$ python -q
>>> import numpy as np
>>> np.set_printoptions(suppress=True, linewidth=100)
>>> rd = lambda a: np.round(a, 2) + 0
>>> E = np.loadtxt("a.csv", delimiter=",")
>>> print(E)
[[ 2.  3.  4.  5.]
 [ 6.  7.  8.  9.]
 [10. 11. 12. 13.]
 [14. 15. 16. 17.]]
>>> # rank 2
>>> vec = np.array([2, 1, 1, 1])
>>> print(np.linalg.norm(E @ vec) <= np.linalg.norm(E, 2) * np.linalg.norm(vec) + 1e-9)
True
>>> print(E @ np.ones(4))
[14. 30. 46. 62.]
>>> M2 = E[0, 0] * E[1:] - np.outer(E[1:, 0], E[0])
>>> print(M2)
[[  0.  -4.  -8. -12.]
 [  0.  -8. -16. -24.]
 [  0. -12. -24. -36.]]
>>> print(np.linalg.matrix_rank(M2), np.linalg.matrix_rank(E))
1 2
>>> print(E[:, 0] / E[0, 0])
[1. 3. 5. 7.]
>>> K = np.array([[-1.0, 0.0, 0.0], [0.0, 1.0, 0.0], [0.0, 0.0, -1.0]])
>>> evals, vecs = np.linalg.eigh(K)
>>> vec = np.array([-2, -1, -3])
>>> print(rd(np.linalg.eigvalsh(K[1:, 1:])))
[-1.  1.]
>>> print(vecs * np.abs(evals) @ vecs.T)
[[1. 0. 0.]
 [0. 1. 0.]
 [0. 0. 1.]]
>>> print(rd(vec @ K @ vec / (vec @ vec)), evals[0], evals[-1])
-0.86 -1.0 1.0
>>> print(np.linalg.matrix_rank(K - K[0, 0] * np.eye(3)))
1
>>> print(np.prod(np.diag(K)), rd(np.linalg.det(K)))
1.0 1.0
>>> evals, vecs = np.linalg.eig(K)
>>> print(evals)
[-1.  1. -1.]
>>> r0 = np.array([-3, -7, -9, 1])
>>> g = np.array([7, 8, 4])
>>> data = np.outer(r0, g)
>>> print(data)
[[-21 -24 -12]
 [-49 -56 -28]
 [-63 -72 -36]
 [  7   8   4]]
>>> # looks like rank 1
>>> evals, vecs = np.linalg.eigh(K)
>>> print(rd(np.linalg.svd(K, compute_uv=False)))
[1. 1. 1.]
>>> print(np.abs(vecs[:, -1]).round(6).argmax())
1
>>> print(rd(np.linalg.eigvalsh(K + -1 * np.eye(3))))
[-2. -2.  0.]
>>> print(np.unique(evals.round(6) + 0, return_counts=True)[1])
[2 1]
>>> print(np.abs(vecs[:, -1]))
[0. 1. 0.]
>>> print(rd(np.linalg.eigvalsh(K @ K)))
[1. 1. 1.]
>>> print(rd(np.linalg.norm(data) ** 2 / np.linalg.norm(data, 2) ** 2))
1.0
>>> print(rd(np.linalg.norm(data, axis=1)))
[ 34.07  79.5  102.22  11.36]
>>> print(rd(np.linalg.norm(data[0], 1)), rd(np.linalg.norm(data[0], np.inf)))
57.0 24.0
>>> print(data[0] @ data[3])
-387
>>> print(np.linalg.norm(data, axis=1).argmax())
2
>>> print(rd(data @ np.linalg.pinv(data) @ data))
[[-21. -24. -12.]
 [-49. -56. -28.]
 [-63. -72. -36.]
 [  7.   8.   4.]]
>>> print(np.allclose(data[:-1].T @ np.linalg.lstsq(data[:-1].T, data[-1])[0], data[-1]))
True
>>> print(np.unique(data.round(6), axis=0).shape)
(4, 3)
>>> print(rd(np.trace(np.linalg.pinv(data) @ data)))
1.0
>>> W0 = np.load("out8.npy")
>>> print(W0)
[[1 2 1]
 [2 3 2]
 [2 3 2]]
>>> # column 2 repeats column 0
>>> print(np.einsum("ii->", W0))
6
>>> print(rd(np.linalg.eigvals(W0).sum().real))
6.0
>>> print(rd(np.linalg.det(W0[::-1])))
0.0
>>> left, sig, VT = np.linalg.svd(data)
>>> print(np.argmax(sig[:-1] / (sig[1:] + 1e-6)) + 1)
1
>>> print(rd(sig))
[134.39   0.     0.  ]
>>> M2 = left[:, :1] @ np.diag(sig[:1]) @ VT[:1]
>>> print(rd(np.linalg.norm(data - M2, 2)), rd(sig[1]))
0.0 0.0
>>> print(rd(np.abs(data - M2).max()))
0.0
>>> print(np.linalg.matrix_rank(data, rtol=0.05))
1
>>> print(np.linalg.matrix_rank(M2))
1
>>> m1 = np.load("case4.npy")
>>> print(m1)
[[2. 0. 0.]
 [0. 3. 0.]
 [0. 0. 2.]]
>>> M2 = m1 / np.sqrt((m1 ** 2).mean(axis=1, keepdims=True))
>>> print(np.linalg.matrix_rank(m1 - m1.mean(axis=1, keepdims=True)))
2
>>> print(rd(np.linalg.norm(M2, axis=1)))
[1.73 1.73 1.73]
>>> def softmax(z):
...     e = np.exp(z - z.max(axis=-1, keepdims=True))
...     return e / e.sum(axis=-1, keepdims=True)
... 
>>> print(rd(softmax(10 * m1[1])))
[0. 1. 0.]
>>> print(rd(softmax(m1[1] + 2)))
[0.05 0.91 0.05]
>>> S = m1 @ m1.T / np.sqrt(3)
>>> print(rd(softmax(S + np.triu(np.full(S.shape, -np.inf), 1))))
[[1.   0.   0.  ]
 [0.01 0.99 0.  ]
 [0.08 0.08 0.83]]
>>> q = m1.astype(float).copy()
>>> for j in range(3):
...     q[:, j] -= q[:, :j] @ (q[:, :j].T @ q[:, j])
...     q[:, j] /= np.linalg.norm(q[:, j])
... 
>>> print(q.T @ q)
[[1. 0. 0.]
 [0. 1. 0.]
 [0. 0. 1.]]
>>> vec = np.ones(3)
>>> for _ in range(6):
...     vec = m1 @ vec
...     vec /= np.linalg.norm(vec)
...     print(round(vec @ m1 @ vec, 2))
... 
2.53
2.72
2.85
2.93
2.97
2.98
>>> print(rd(vec))
[0.09 0.99 0.09]
>>> rng = np.random.default_rng(5967)
>>> ang = np.sort(rng.uniform(-2, 2, 12))
>>> F = np.c_[ang, ang ** 2, ang ** 3] @ np.array([[1, 1, 1], [2, 0, -2], [3, -2, 1]])
>>> print(rd(F))
[[-16.34  12.68 -16.79]
 [ -9.17   6.92 -11.16]
 [ -7.     5.15  -9.27]
 [ -1.1    0.26  -2.67]
 [ -0.21  -0.25  -0.53]
 [ -0.17  -0.21  -0.37]
 [ -0.16  -0.2   -0.34]
 [ -0.15  -0.19  -0.3 ]
 [  3.07  -0.08   0.05]
 [ 12.12  -3.46   0.15]
 [ 17.09  -5.7    0.44]
 [ 32.51 -13.24   1.84]]
>>> C2 = np.cov(F, rowvar=False)
>>> print(C2.shape)
(3, 3)
>>> print(rd(np.corrcoef(F[:, 0], F[:, 2])[0, 1]))
0.74
>>> print(rd(np.polyfit(F[:, 0], F[:, 2], 1)))
[ 0.34 -4.1 ]
>>> print(rd(np.median(F, axis=0)))
[-0.16 -0.19 -0.35]
>>> print(np.argsort(-F.std(axis=0).round(6), kind="stable"))
[0 1 2]
>>> print(rd(np.corrcoef(F.T)))
[[ 1.   -0.97  0.74]
 [-0.97  1.   -0.87]
 [ 0.74 -0.87  1.  ]]
>>> Xc = F - F.mean(axis=0)
>>> left, sig, VT = np.linalg.svd(Xc, full_matrices=False)
>>> print(rd((sig ** 2).sum() ** 2 / (sig ** 4).sum()))
1.13
>>> print(np.searchsorted(np.cumsum(sig ** 2) / (sig ** 2).sum(), 0.9) + 1)
1
>>> print((np.sign(left[:, 0]) == np.sign(left[0, 0])).astype(int))
[1 1 1 1 1 1 1 1 0 0 0 0]
>>> print(np.abs(left[:, 0]).argmax())
11
>>> q, R = np.linalg.qr(F)
>>> print(rd(abs(R[0, 0])), rd(np.linalg.norm(F[:, 0])))
43.67 43.67
>>> print(rd(q @ R))
[[-16.34  12.68 -16.79]
 [ -9.17   6.92 -11.16]
 [ -7.     5.15  -9.27]
 [ -1.1    0.26  -2.67]
 [ -0.21  -0.25  -0.53]
 [ -0.17  -0.21  -0.37]
 [ -0.16  -0.2   -0.34]
 [ -0.15  -0.19  -0.3 ]
 [  3.07  -0.08   0.05]
 [ 12.12  -3.46   0.15]
 [ 17.09  -5.7    0.44]
 [ 32.51 -13.24   1.84]]
>>> print(np.allclose(R.T @ R, F.T @ F))
True
>>> print(q.shape, R.shape)
(12, 3) (3, 3)
>>> print(rd(softmax(F[10])))
[1. 0. 0.]
>>> print(rd(softmax(F).sum(axis=1)))
[1. 1. 1. 1. 1. 1. 1. 1. 1. 1. 1. 1.]
>>> S = F @ F.T / np.sqrt(3)
>>> print(rd(softmax(S)))
[[1.   0.   0.   0.   0.   0.   0.   0.   0.   0.   0.   0.  ]
 [1.   0.   0.   0.   0.   0.   0.   0.   0.   0.   0.   0.  ]
 [1.   0.   0.   0.   0.   0.   0.   0.   0.   0.   0.   0.  ]
 [1.   0.   0.   0.   0.   0.   0.   0.   0.   0.   0.   0.  ]
 [0.76 0.13 0.07 0.01 0.   0.   0.   0.   0.   0.   0.   0.  ]
 [0.57 0.18 0.12 0.03 0.02 0.02 0.02 0.02 0.01 0.01 0.01 0.  ]
 [0.53 0.18 0.13 0.04 0.02 0.02 0.02 0.02 0.02 0.01 0.01 0.  ]
 [0.47 0.18 0.13 0.04 0.03 0.03 0.03 0.03 0.02 0.01 0.01 0.01]
 [0.   0.   0.   0.   0.   0.   0.   0.   0.   0.   0.   1.  ]
 [0.   0.   0.   0.   0.   0.   0.   0.   0.   0.   0.   1.  ]
 [0.   0.   0.   0.   0.   0.   0.   0.   0.   0.   0.   1.  ]
 [0.   0.   0.   0.   0.   0.   0.   0.   0.   0.   0.   1.  ]]
>>> print(softmax(S).round(6).argmax(axis=1))
[ 0  0  0  0  0  0  0  0 11 11 11 11]
>>> M2 = F / np.sqrt((F ** 2).mean(axis=1, keepdims=True))
>>> print(rd(np.linalg.norm(M2, axis=1)))
[1.73 1.73 1.73 1.73 1.73 1.73 1.73 1.73 1.73 1.73 1.73 1.73]
>>> print(np.linalg.matrix_rank(F - F.mean(axis=1, keepdims=True)))
2
>>> J = np.load("test0.npy")
>>> print(J)
[[ 2 -1  1]
 [ 1 -2 -1]
 [ 0  2 -2]
 [ 5 -7 -2]]
>>> q, vecs = np.linalg.qr(J[:, :1])[0], np.linalg.qr(J[:, 1:])[0]
>>> sig = np.linalg.svd(q.T @ vecs, compute_uv=False)
>>> print(rd(np.degrees(np.arccos(sig.clip(0, 1)))))
[19.83]
>>> print(rd(sig))
[0.94]
>>> print((sig > 0.9).sum())
1
>>> print(rd(np.linalg.norm(q @ q.T - vecs @ vecs.T, 2)))
1.0
>>> proj = J @ np.linalg.solve(J.T @ J, J.T)
>>> print(rd(np.diag(proj)))
[0.91 0.18 1.   0.91]
>>> print(rd(proj @ J[:, 1]))
[-1. -2.  2. -7.]
>>> print(rd(proj))
[[ 0.91 -0.27  0.    0.09]
 [-0.27  0.18  0.    0.27]
 [ 0.    0.    1.    0.  ]
 [ 0.09  0.27  0.    0.91]]
>>> idx = rng.permutation(3)
>>> M2 = J[:, idx] * rng.choice([-1, 1], 3)
>>> print(M2)
[[ 2  1 -1]
 [ 1 -1 -2]
 [ 0 -2  2]
 [ 5 -2 -7]]
>>> left, _, VT = np.linalg.svd(J.T @ M2)
>>> print(idx)
[0 2 1]
>>> vec = np.array([2, 0, 3])
>>> target = J @ vec
>>> print(rd(np.linalg.lstsq(J, target)[0]))
[2. 0. 3.]
>>> print(target)
[ 7 -1 -6  4]
>>> print(rd(np.linalg.solve(J.T @ J, J.T @ target)))
[2. 0. 3.]
>>> target = target + 0.3 * rng.normal(size=4)
>>> print(rd(target))
[ 7.11 -0.73 -5.97  4.04]
>>> coef, *_ = np.linalg.lstsq(J, target)
>>> print(rd(J.T @ (target - J @ coef)))
[0. 0. 0.]
>>> print(rd(coef))
[2.02 0.   2.99]
>>> print(coef.round())
[2. 0. 3.]
>>> print([round(float(np.linalg.norm(np.linalg.solve(J.T @ J + lam * np.eye(3), J.T @ target))), 2) for lam in (0, 1, 10, 100)])
[3.61, 2.96, 1.38, 0.35]
>>> A = np.load("x.npy")
>>> print(A)
[[0.5  0.25 0.25]
 [0.2  0.6  0.2 ]
 [0.2  0.4  0.4 ]]
>>> print(np.einsum("ij,ji->", A, A))
1.13
>>> print(rd(np.linalg.det(2 * A)), rd(np.linalg.det(A)))
0.48 0.06
>>> print(rd(np.linalg.eigvals(A).sum().real))
1.5
>>> print(rd(np.poly(A)))
[ 1.   -1.5   0.56 -0.06]
